$ python3 -q
>>> import numpy as np
>>> from numpy import linalg as LA
>>> np.set_printoptions(suppress=True, linewidth=120)
>>> X = np.load("sample0.npy")
>>> print(X)
[[ 1.  0.  0.  0.]
 [ 0.  1.  0.  0.]
 [ 0.  0.  0.  1.]
 [ 0.  0. -1.  0.]]
>>> M2 = np.array([[1, 2, 1], [1, 0, 0], [2, 2, 2], [1, 1, 1]])
>>> print(X @ M2)
[[ 1.  2.  1.]
 [ 1.  0.  0.]
 [ 1.  1.  1.]
 [-2. -2. -2.]]
>>> print(np.einsum("ij->j", X))
[ 1.  1. -1.  1.]
>>> print(np.einsum("ik,kj->ji", X, M2))
[[ 1.  1.  1. -2.]
 [ 2.  0.  1. -2.]
 [ 1.  0.  1. -2.]]
>>> print(np.round(LA.pinv(X), 2))
[[ 1.  0.  0.  0.]
 [ 0.  1.  0.  0.]
 [ 0.  0.  0. -1.]
 [ 0.  0.  1.  0.]]
>>> print(X @ X.T)
[[1. 0. 0. 0.]
 [0. 1. 0. 0.]
 [0. 0. 1. 0.]
 [0. 0. 0. 1.]]
>>> q = X.astype(float).copy()
>>> for j in range(4):
...     q[:, j] -= q[:, :j] @ (q[:, :j].T @ q[:, j])
...     q[:, j] /= LA.norm(q[:, j])
... 
>>> print(q)
[[ 1.  0.  0.  0.]
 [ 0.  1.  0.  0.]
 [ 0.  0.  0.  1.]
 [ 0.  0. -1.  0.]]
>>> vec = np.array([2, 5, 2, 2])
>>> print(4 - LA.matrix_rank(X - np.eye(4), tol=1e-8))
2
>>> print(np.round(np.abs(LA.eigvals(X)), 2))
[1. 1. 1. 1.]
>>> print(round(float(LA.norm(vec)), 2), round(float(LA.norm(X @ vec)), 2))
6.08 6.08
>>> W0 = np.load("out8.npy")
>>> print(W0)
[[-2  0  0  0]
 [ 0  0  0  0]
 [ 0  0  0  0]
 [ 0  0  0 -2]]
>>> evals, vecs = LA.eigh(W0)
>>> print(np.round(LA.svd(W0, compute_uv=False), 2))
[2. 2. 0. 0.]
>>> print(vecs.T @ W0 @ vecs)
[[-2.  0.  0.  0.]
 [ 0. -2.  0.  0.]
 [ 0.  0.  0.  0.]
 [ 0.  0.  0.  0.]]
>>> print(vecs.T @ vecs)
[[1. 0. 0. 0.]
 [0. 1. 0. 0.]
 [0. 0. 1. 0.]
 [0. 0. 0. 1.]]
>>> print(np.unique(evals.round(6) + 0, return_counts=True)[1])
[2 2]
>>> evals, vecs = LA.eigh(W0)
>>> vec = np.array([2, 0, -1, -1])
>>> print(np.abs(W0).sum(axis=1).max(), np.abs(evals).max())
2 2.0
>>> print(np.round(LA.norm(W0, axis=0), 2))
[2. 0. 0. 2.]
>>> print(W0[:, 3] @ W0[:, 0])
0
>>> print(W0.T @ W0)
[[4 0 0 0]
 [0 0 0 0]
 [0 0 0 0]
 [0 0 0 4]]
>>> print(np.round(LA.svd(W0, compute_uv=False), 2))
[2. 2. 0. 0.]
>>> K = np.load("mat.npy")
>>> print(K)
[[ 2  0 -2]
 [ 0  0 -2]
 [ 0  0 -2]]
>>> print([int(LA.matrix_rank(LA.matrix_power(K, p))) for p in range(1, 4)])
[2, 2, 2]
>>> try:
...     LA.inv(K)
... except LA.LinAlgError as e:
...     print(repr(e))
... 
LinAlgError('Singular matrix')
>>> print(np.prod(np.diag(K)), round(float(LA.det(K)), 2))
0 0.0
>>> print(K @ K)
[[4 0 0]
 [0 0 4]
 [0 0 4]]
>>> print(round(np.abs(LA.eigvals(K)).max(), 2))
2.0
>>> print(np.trace(K))
0
>>> print(K @ K)
[[4 0 0]
 [0 0 4]
 [0 0 4]]
>>> print(np.allclose(K, K.T))
False
>>> print((K + K.T) / 2)
[[ 2.  0. -1.]
 [ 0.  0. -1.]
 [-1. -1. -2.]]
>>> print(np.round(np.sort(np.abs(LA.eigvals(K))), 2))
[0. 2. 2.]
>>> M2 = np.array([[-4, -3], [2, 3]])
>>> W2 = np.kron(M2, X)
>>> print(LA.matrix_rank(W2))
8
>>> print(round(float(LA.norm(W2, 2)), 2), round(float(LA.norm(M2, 2) * LA.norm(X, 2)), 2))
6.09 6.09
>>> print(W2)
[[-4. -0. -0. -0. -3. -0. -0. -0.]
 [-0. -4. -0. -0. -0. -3. -0. -0.]
 [-0. -0. -0. -4. -0. -0. -0. -3.]
 [-0. -0.  4. -0. -0. -0.  3. -0.]
 [ 2.  0.  0.  0.  3.  0.  0.  0.]
 [ 0.  2.  0.  0.  0.  3.  0.  0.]
 [ 0.  0.  0.  2.  0.  0.  0.  3.]
 [ 0.  0. -2.  0.  0.  0. -3.  0.]]
>>> print(W2.shape)
(8, 8)
>>> Uu, s, vt = LA.svd(W0)
>>> vecs = vt[:(s > 1e-8).sum()]
>>> rng = np.random.default_rng(69068)
>>> vec = W0[2] + 5 * W0[3] + rng.integers(2) * np.eye(4)[2]
>>> print(vec)
[  0.   0.   1. -10.]
>>> print(round(LA.norm(vec - vecs.T @ vecs @ vec), 2))
1.0
>>> print(np.allclose(vecs.T @ vecs @ vec, vec))
False
>>> rk = LA.matrix_rank(K)
>>> print(rk)
2
>>> null = LA.svd(K)[2][rk:].T
>>> print(null[:, 0] / null[np.abs(null[:, 0]).round(6).argmax(), 0])
[0. 1. 0.]
>>> mat = np.array([[-1, 3], [-3, 1], [-1, 1], [-2, 3]]) * (rng.random((4, 2)) < 0.3)
>>> print(mat)
[[0 0]
 [0 0]
 [0 0]
 [0 0]]
>>> def softmax(z):
...     e = np.exp(z - z.max(axis=-1, keepdims=True))
...     return e / e.sum(axis=-1, keepdims=True)
... 
>>> print(np.round(softmax(W0[3] + 3), 2))
[0.32 0.32 0.32 0.04]
>>> print(np.round(softmax(10 * W0[3]), 2) + 0)
[0.33 0.33 0.33 0.  ]
>>> print(np.round(softmax(W0[3]), 2))
[0.32 0.32 0.32 0.04]
>>> S = W0 @ W0.T / np.sqrt(4)
>>> print(np.round(softmax(S + np.triu(np.full(S.shape, -np.inf), 1)), 2))
[[1.   0.   0.   0.  ]
 [0.5  0.5  0.   0.  ]
 [0.33 0.33 0.33 0.  ]
 [0.1  0.1  0.1  0.71]]
>>> print(np.round(softmax(S), 2))
[[0.71 0.1  0.1  0.1 ]
 [0.25 0.25 0.25 0.25]
 [0.25 0.25 0.25 0.25]
 [0.1  0.1  0.1  0.71]]
>>> M2 = K / np.sqrt((K ** 2).mean(axis=1, keepdims=True))
>>> print(np.round(LA.norm(M2, axis=1), 2))
[1.73 1.73 1.73]
>>> print(LA.matrix_rank(M2) == LA.matrix_rank(K))
True
>>> print(np.round(K - K.mean(axis=1, keepdims=True), 2))
[[ 2.    0.   -2.  ]
 [ 0.67  0.67 -1.33]
 [ 0.67  0.67 -1.33]]
>>> print(LA.cond(K) > 100)
True
>>> print(LA.matrix_rank(K, rtol=0.1))
2
>>> print(round(LA.norm(K, 2) / LA.norm(K), 2))
0.92
>>> W = np.array([[1, 2, 1, 1, 1, 2], [0, 2, 2, 2, 2, 2], [1, 0, 0, 0, 1, 0]])
>>> b = np.array([2, 2, 1, 1, 0, 2])
>>> act = np.maximum(K @ W + b, 0)
>>> print(np.round((act > 0).mean(axis=0), 2))
[0.33 1.   1.   1.   0.   1.  ]
>>> W2 = np.array([[2, 2], [2, 3], [0, 0], [0, 5], [1, 2], [3, 4]])
>>> print(act @ W2)
[[34 61]
 [10 19]
 [10 19]]
>>> print(W @ W2)
[[13 23]
 [12 28]
 [ 3  4]]
>>> arr = np.vander(np.arange(2) - 1, 3, increasing=True)
>>> print(arr)
[[ 1 -1  1]
 [ 1  0  0]]
>>> print(np.round(LA.norm(arr[1], 1), 2), round(float(LA.norm(arr[1], np.inf)), 2))
1.0 1.0
>>> print(LA.norm(arr, axis=1).argmax())
0
>>> print(np.round(softmax(10 * arr[1]), 2) + 0)
[1. 0. 0.]
>>> S = arr @ arr.T / np.sqrt(3)
>>> print(softmax(S).round(6).argmax(axis=1))
[0 0]
>>> print(np.round(softmax(S), 2))
[[0.76 0.24]
 [0.5  0.5 ]]
>>> print(softmax(S)[1] @ arr)
[ 1.  -0.5  0.5]
>>> A = np.load("case12.npy")
>>> print(A)
[[5 0 3]
 [2 1 5]
 [1 4 3]]
>>> evals, vecs = LA.eig(A)
>>> print(np.round(np.sort(LA.eigvals(A.T)), 2))
[-2.37  3.37  8.  ]
>>> print(np.round(np.sort(LA.eigvals(LA.inv(A))), 2))
[-0.42  0.12  0.3 ]
>>> print(evals.round(2))
[ 8.    3.37 -2.37]
>>> P = np.triu(np.array([[0, 1, -4], [3, 5, -5], [0, -3, 3]]), 1) + np.eye(3)
>>> M2 = P @ A @ LA.inv(P)
>>> print(np.round(np.poly(M2), 2) + 0)
[ 1. -9.  0. 64.]
>>> print(LA.matrix_rank(M2))
3
>>> print(np.round(LA.det(M2), 2))
-64.0
>>> th = np.radians(85)
>>> Rm = np.eye(3)
>>> Rm[1, 1] = Rm[2, 2] = np.cos(th)
>>> Rm[1, 2], Rm[2, 1] = -np.sin(th), np.sin(th)
>>> print(Rm.round(2))
[[ 1.    0.    0.  ]
 [ 0.    0.09 -1.  ]
 [ 0.    1.    0.09]]
>>> M2 = A @ Rm.T
>>> print(M2.round(2))
[[ 5.   -2.99  0.26]
 [ 2.   -4.89  1.43]
 [ 1.   -2.64  4.25]]
>>> print(np.allclose(LA.norm(A, axis=1), LA.norm(M2, axis=1)))
True
>>> print(np.round(np.abs(M2 - A).max(axis=0), 2))
[0.   6.64 3.57]
>>> print(np.allclose(A @ A.T, M2 @ M2.T))
True
